$ python -q
>>> import numpy as np
>>> np.set_printoptions(precision=1, suppress=True, linewidth=200)
>>> A = np.array([[0.6, 0.0, 0.4], [0.4, 0.4, 0.2], [0.0, 0.2, 0.8]])
>>> print(A)
[[0.6 0.  0.4]
 [0.4 0.4 0.2]
 [0.  0.2 0.8]]
>>> w1 = np.array([[2, 2, 5, 0, 5], [2, 0, 5, 5, 4], [1, 2, 5, 0, 1]])
>>> c = np.array([-3, 2, -1, 3, 2])
>>> act = np.maximum(A @ w1 + c, 0)
>>> np.linalg.matrix_rank(act)
np.int64(3)
>>> (act > 0).astype(int)
array([[0, 1, 1, 1, 1],
       [0, 1, 1, 1, 1],
       [0, 1, 1, 1, 1]])
>>> Z = np.array([[-2, 1], [-2, -2], [0, -3], [1, -2], [0, 1]])
>>> (act @ Z).round(6).argmax(axis=1)
array([0, 0, 0])
>>> w1 @ Z
array([[ -8, -12],
       [  1, -19],
       [ -6, -17]])
>>> T = np.stack([A, -1 * A, A[::-1]])
>>> print((T @ A.T).shape)
(3, 3, 3)
>>> print(T.sum(axis=0))
[[0.  0.2 0.8]
 [0.4 0.4 0.2]
 [0.6 0.  0.4]]
>>> T.shape
(3, 3, 3)
>>> q, Rm = np.linalg.qr(A)
>>> np.allclose(Rm.T @ Rm, A.T @ A)
True
>>> round(float(np.trace(q @ q.T)), 1)
3.0
>>> q
array([[-0.8,  0.5,  0.3],
       [-0.6, -0.7, -0.4],
       [-0. , -0.5,  0.9]])
>>> np.round(q.T @ q, 1) + 0
array([[1., 0., 0.],
       [0., 1., 0.],
       [0., 0., 1.]])
>>> np.abs(np.diag(Rm))
array([0.7, 0.4, 0.7])
>>> def softmax(z):
...     e = np.exp(z - z.max(axis=-1, keepdims=True))
...     return e / e.sum(axis=-1, keepdims=True)
... 
>>> print(softmax(A).sum(axis=1))
[1. 1. 1.]
>>> print(softmax(A[2] + 3))
[0.2 0.3 0.5]
>>> print(softmax(A[2]))
[0.2 0.3 0.5]
>>> scores = A @ A.T / np.sqrt(3)
>>> softmax(scores).round(6).argmax(axis=1)
array([0, 1, 2])
>>> softmax(scores)[2] @ A
array([0.3, 0.2, 0.5])
>>> Z = np.sign(np.array([[1, 2, -1, -2], [-1, 1, -1, 1], [2, -1, 2, -2], [1, 1, -2, -1]]))
>>> other = (np.tril(Z, -1) + np.eye(4)) @ (np.triu(Z, 1) + np.eye(4))
>>> ev = np.array([-2, 7, -1, -2])
>>> W0 = np.rint(other * ev @ np.linalg.inv(other)) + 0
>>> W0
array([[ 9., 17.,  7., -1.],
       [ 0., -2.,  0.,  0.],
       [-2.,  1.,  0.,  1.],
       [24., 33., 12., -5.]])
>>> np.kron(np.eye(2, dtype=int), W0)
array([[ 9., 17.,  7., -1.,  0.,  0.,  0., -0.],
       [ 0., -2.,  0.,  0.,  0., -0.,  0.,  0.],
       [-2.,  1.,  0.,  1., -0.,  0.,  0.,  0.],
       [24., 33., 12., -5.,  0.,  0.,  0., -0.],
       [ 0.,  0.,  0., -0.,  9., 17.,  7., -1.],
       [ 0., -0.,  0.,  0.,  0., -2.,  0.,  0.],
       [-0.,  0.,  0.,  0., -2.,  1.,  0.,  1.],
       [ 0.,  0.,  0., -0., 24., 33., 12., -5.]])
>>> np.round(np.linalg.det(W0[::-1]), 1)
np.float64(-28.0)
>>> round(np.linalg.eigvals(W0).sum().real, 1)
np.float64(2.0)
>>> np.round(np.linalg.det(2 * W0), 1), np.round(np.linalg.det(W0), 1)
(np.float64(-448.0), np.float64(-28.0))
>>> np.einsum("ii->", W0)
np.float64(2.0)
>>> round(np.linalg.det(W0.T), 1)
np.float64(-28.0)
>>> np.linalg.eigvals(W0)
array([ 7., -2., -1., -2.])
>>> np.poly(W0)
array([  1.,  -2., -27., -52., -28.])
>>> other = np.array([[0, 1], [2, 0]])
>>> Z = np.kron(other, W0)
>>> np.linalg.matrix_rank(Z)
np.int64(8)
>>> Z
array([[  0.,   0.,   0.,  -0.,   9.,  17.,   7.,  -1.],
       [  0.,  -0.,   0.,   0.,   0.,  -2.,   0.,   0.],
       [ -0.,   0.,   0.,   0.,  -2.,   1.,   0.,   1.],
       [  0.,   0.,   0.,  -0.,  24.,  33.,  12.,  -5.],
       [ 18.,  34.,  14.,  -2.,   0.,   0.,   0.,  -0.],
       [  0.,  -4.,   0.,   0.,   0.,  -0.,   0.,   0.],
       [ -4.,   2.,   0.,   2.,  -0.,   0.,   0.,   0.],
       [ 48.,  66.,  24., -10.,   0.,   0.,   0.,  -0.]])
>>> Z.shape
(8, 8)
>>> round(float(np.linalg.norm(Z, 2)), 1), round(float(np.linalg.norm(other, 2) * np.linalg.norm(W0, 2)), 1)
(94.8, 94.8)
>>> other = Z / np.linalg.norm(Z, axis=1, keepdims=True)
>>> G = other @ other.T
>>> (G - 2 * np.eye(8)).round(6).argmax(axis=1)
array([3, 4, 4, 0, 7, 0, 0, 4])
>>> np.round(np.degrees(np.arccos(np.clip(G[1, 2], -1, 1))), 1)
np.float64(114.1)
>>> left, sv, VT = np.linalg.svd(W0)
>>> sv
array([47.4,  3.9,  1.1,  0.1])
>>> other = left[:, :1] @ np.diag(sv[:1]) @ VT[:1]
>>> round(float(np.linalg.norm(W0 - other) / np.linalg.norm(W0)), 1)
0.1
>>> E = np.load("data.npy")
>>> E
array([[0.5, 0. , 0.5, 0. ],
       [0. , 1. , 0. , 0. ],
       [0.3, 0. , 0.3, 0.3],
       [0. , 0. , 0. , 1. ]])
>>> # 2 blocks once reordered
>>> rng = np.random.default_rng(834372)
>>> z = rng.permutation(4)
>>> print(z)
[0 1 2 3]
>>> other = E[z][:, z]
>>> print(np.allclose(other, E))
True
>>> round(np.trace(other), 1)
np.float64(2.8)
>>> print(np.round(np.linalg.det(other), 1), round(np.linalg.det(E[z]), 1))
0.0 0.0
>>> other = np.array([[3, 1], [-1, 3]])
>>> Z = np.kron(other, E)
>>> np.linalg.matrix_rank(Z)
np.int64(6)
>>> np.round(np.linalg.norm(Z, 2), 1), round(float(np.linalg.norm(other, 2) * np.linalg.norm(E, 2)), 1)
(np.float64(3.4), 3.4)
>>> print(Z)
[[ 1.5  0.   1.5  0.   0.5  0.   0.5  0. ]
 [ 0.   3.   0.   0.   0.   1.   0.   0. ]
 [ 1.   0.   1.   1.   0.3  0.   0.3  0.3]
 [ 0.   0.   0.   3.   0.   0.   0.   1. ]
 [-0.5 -0.  -0.5 -0.   1.5  0.   1.5  0. ]
 [-0.  -1.  -0.  -0.   0.   3.   0.   0. ]
 [-0.3 -0.  -0.3 -0.3  1.   0.   1.   1. ]
 [-0.  -0.  -0.  -1.   0.   0.   0.   3. ]]
>>> (E != 0).astype(int)
array([[1, 0, 1, 0],
       [0, 1, 0, 0],
       [1, 0, 1, 1],
       [0, 0, 0, 1]])
>>> E @ E
array([[0.4, 0. , 0.4, 0.2],
       [0. , 1. , 0. , 0. ],
       [0.3, 0. , 0.3, 0.4],
       [0. , 0. , 0. , 1. ]])
>>> np.flatnonzero(np.linalg.matrix_power((E != 0) + (E.T != 0) + np.eye(4), 4)[3])
array([0, 2, 3])
>>> K = np.loadtxt("run9.csv", delimiter=",")
>>> K
array([[  8.,  12.,  -8.,  -2.,  16.],
       [ -1.,   4.,  -2.,  -5.,   5.],
       [  1.,  -4.,   2.,   5.,  -5.],
       [ -7., -16.,  10.,   7., -21.],
       [ 11.,   0.,  -2.,  13.,   1.]])
>>> np.round(np.trace(np.linalg.pinv(K) @ K), 1)
np.float64(2.0)
>>> print(np.allclose(K[:-1].T @ np.linalg.lstsq(K[:-1].T, K[-1])[0], K[-1]))
True
>>> np.abs(np.diag(np.linalg.qr(K)[1])) > 1e-9
array([ True,  True, False, False, False])
>>> m1 = np.load("case1.npy")
>>> m1
array([[ 3.9,  0. ,  2.9,  1. ,  3.9],
       [ 4. , -0.2,  3. ,  1.1,  4. ],
       [ 4.1,  0. ,  3.1,  1. ,  4.1],
       [ 4. , -0.1,  2.9,  1. ,  4. ],
       [ 4.1,  0. ,  3. ,  0.9,  3.9],
       [ 4. ,  0. ,  3. ,  1. ,  4.1],
       [ 4.1,  0. ,  3. ,  1.1,  3.8],
       [ 4.1, -0.1,  2.9,  0.9,  4. ],
       [ 3.1,  3. ,  0. ,  2.2,  1.1],
       [ 2.9,  2.9,  0.1,  2.1,  1.2],
       [ 3. ,  2.9,  0.2,  2. ,  1. ],
       [ 3. ,  2.8,  0.1,  2.1,  1. ],
       [ 2.8,  2.8,  0.1,  1.9,  1.1],
       [ 3. ,  3. , -0.1,  1.9,  0.8],
       [ 3. ,  2.8, -0.1,  2.1,  1.1],
       [ 3.1,  2.9,  0. ,  2.2,  1. ]])
>>> Xc = m1 - m1.mean(axis=0)
>>> left, sv, VT = np.linalg.svd(Xc, full_matrices=False)
>>> (np.sign(left[:, 0]) == np.sign(left[0, 0])).astype(int)
array([1, 1, 1, 1, 1, 1, 1, 1, 0, 0, 0, 0, 0, 0, 0, 0])
>>> np.abs(left[:, 0]).argmax()
np.int64(13)
>>> np.searchsorted(np.cumsum(sv ** 2) / (sv ** 2).sum(), 0.9) + 1
np.int64(1)
>>> np.round((sv ** 2).sum() ** 2 / (sv ** 4).sum(), 1)
np.float64(1.0)
>>> np.linalg.matrix_rank(Xc)
np.int64(5)
>>> print(np.abs(VT[0]).argmax())
4
>>> np.abs(VT[-1])
array([0.4, 0.3, 0.5, 0.4, 0.5])
>>> np.round(sv ** 2 / (sv ** 2).sum(), 1) + 0
array([1., 0., 0., 0., 0.])
